$ ipython --no-banner

In [1]: import numpy as np

In [2]: np.set_printoptions(precision=4, suppress=True, linewidth=200)

In [3]: rnd = lambda a: np.round(a, 4) + 0

In [4]: E = np.loadtxt("a.csv", delimiter=",")

In [5]: E
Out[5]: 
array([[ 0.8, -0.5, -0.3,  0.8, -0.6, -1.8, -0.7, -0.4,  1.2],
       [-1.4,  1.1,  1.9, -0.6,  2.2, -0.5,  0.1,  1.2, -2.4],
       [ 0.7, -1.1, -1. ,  0.7,  1.6, -1.3, -0.8,  0.7,  0.6],
       [ 0.5,  0.1, -0.2, -0.6,  0.2,  0. ,  0.4,  0.2,  0. ],
       [-0.2, -1.4,  1.3,  0.1,  0.8,  0.6,  0.3, -1. , -1.4],
       [-0.3, -1.6,  0.2, -0.1, -2.1, -0.1, -1.1,  0.9,  1.2],
       [-1.1,  1.3,  0. ,  1.6, -0.8, -2.5,  1. ,  0.7, -0.5],
       [-0.1, -0.6, -1.3, -0.4,  1.3, -1.3,  0.5, -3.1, -0.2],
       [-0.2, -1.2, -0.1,  1.9,  0.2, -1.1, -0.7,  1.4,  0.1],
       [ 1.1,  0. , -1.4, -0.5,  0.6, -0.1, -1.1,  0.5, -0.6]])

In [6]: rng = np.random.default_rng(184)

In [7]: z = rng.permutation(9)

In [8]: M2 = E[:, z] * rng.choice([-1, 1], 9)

In [9]: M2
Out[9]: 
array([[ 1.2, -0.8,  0.7, -0.8,  0.6, -0.4,  0.5, -1.8,  0.3],
       [-2.4,  1.4, -0.1,  0.6, -2.2,  1.2, -1.1, -0.5, -1.9],
       [ 0.6, -0.7,  0.8, -0.7, -1.6,  0.7,  1.1, -1.3,  1. ],
       [ 0. , -0.5, -0.4,  0.6, -0.2,  0.2, -0.1,  0. ,  0.2],
       [-1.4,  0.2, -0.3, -0.1, -0.8, -1. ,  1.4,  0.6, -1.3],
       [ 1.2,  0.3,  1.1,  0.1,  2.1,  0.9,  1.6, -0.1, -0.2],
       [-0.5,  1.1, -1. , -1.6,  0.8,  0.7, -1.3, -2.5, -0. ],
       [-0.2,  0.1, -0.5,  0.4, -1.3, -3.1,  0.6, -1.3,  1.3],
       [ 0.1,  0.2,  0.7, -1.9, -0.2,  1.4,  1.2, -1.1,  0.1],
       [-0.6, -1.1,  1.1,  0.5, -0.6,  0.5, -0. , -0.1,  1.4]])

In [10]: Uu, _, VT = np.linalg.svd(E.T @ M2)

In [11]: rnd(np.linalg.lstsq(E, M2)[0])
Out[11]: 
array([[ 0., -1.,  0.,  0.,  0.,  0.,  0.,  0.,  0.],
       [ 0.,  0.,  0.,  0.,  0.,  0., -1.,  0.,  0.],
       [ 0.,  0.,  0.,  0.,  0.,  0.,  0.,  0., -1.],
       [ 0.,  0.,  0., -1.,  0.,  0.,  0.,  0.,  0.],
       [ 0.,  0.,  0.,  0., -1.,  0.,  0.,  0.,  0.],
       [ 0.,  0.,  0.,  0.,  0.,  0.,  0.,  1.,  0.],
       [ 0.,  0., -1.,  0.,  0.,  0.,  0.,  0.,  0.],
       [ 0.,  0.,  0.,  0.,  0.,  1.,  0.,  0.,  0.],
       [ 1.,  0.,  0.,  0.,  0.,  0.,  0.,  0.,  0.]])

In [12]: z
Out[12]: array([8, 0, 6, 3, 4, 7, 1, 5, 2])

In [13]: def softmax(z):
    ...:     e = np.exp(z - z.max(axis=-1, keepdims=True))
    ...:     return e / e.sum(axis=-1, keepdims=True)
    ...: 

In [14]: rnd(softmax(M2[3]))
Out[14]: array([0.1079, 0.0655, 0.0723, 0.1967, 0.0884, 0.1318, 0.0977, 0.1079, 0.1318])

In [15]: print(rnd(softmax(10 * M2[3])))
[0.0024 0.     0.     0.9589 0.0003 0.0176 0.0009 0.0024 0.0176]

In [16]: rnd(softmax(M2[3] + 5))
Out[16]: array([0.1079, 0.0655, 0.0723, 0.1967, 0.0884, 0.1318, 0.0977, 0.1079, 0.1318])

In [17]: scores = M2 @ M2.T / np.sqrt(9)

In [18]: softmax(scores).round(6).argmax(axis=1)
Out[18]: array([0, 1, 2, 9, 4, 5, 6, 7, 8, 9])

In [19]: th = np.radians(60)

In [20]: r_ = np.eye(9)

In [21]: r_[2, 2] = r_[3, 3] = np.cos(th)

In [22]: r_[2, 3], r_[3, 2] = -np.sin(th), np.sin(th)

In [23]: rnd(r_)
Out[23]: 
array([[ 1.   ,  0.   ,  0.   ,  0.   ,  0.   ,  0.   ,  0.   ,  0.   ,  0.   ],
       [ 0.   ,  1.   ,  0.   ,  0.   ,  0.   ,  0.   ,  0.   ,  0.   ,  0.   ],
       [ 0.   ,  0.   ,  0.5  , -0.866,  0.   ,  0.   ,  0.   ,  0.   ,  0.   ],
       [ 0.   ,  0.   ,  0.866,  0.5  ,  0.   ,  0.   ,  0.   ,  0.   ,  0.   ],
       [ 0.   ,  0.   ,  0.   ,  0.   ,  1.   ,  0.   ,  0.   ,  0.   ,  0.   ],
       [ 0.   ,  0.   ,  0.   ,  0.   ,  0.   ,  1.   ,  0.   ,  0.   ,  0.   ],
       [ 0.   ,  0.   ,  0.   ,  0.   ,  0.   ,  0.   ,  1.   ,  0.   ,  0.   ],
       [ 0.   ,  0.   ,  0.   ,  0.   ,  0.   ,  0.   ,  0.   ,  1.   ,  0.   ],
       [ 0.   ,  0.   ,  0.   ,  0.   ,  0.   ,  0.   ,  0.   ,  0.   ,  1.   ]])

In [24]: M2 = E @ r_.T

In [25]: rnd(np.linalg.svd(E, compute_uv=False)), rnd(np.linalg.svd(M2, compute_uv=False))
Out[25]: 
(array([5.4474, 4.6953, 4.4212, 3.5964, 2.9507, 1.6094, 1.2866, 1.0814, 0.7726]),
 array([5.4474, 4.6953, 4.4212, 3.5964, 2.9507, 1.6094, 1.2866, 1.0814, 0.7726]))
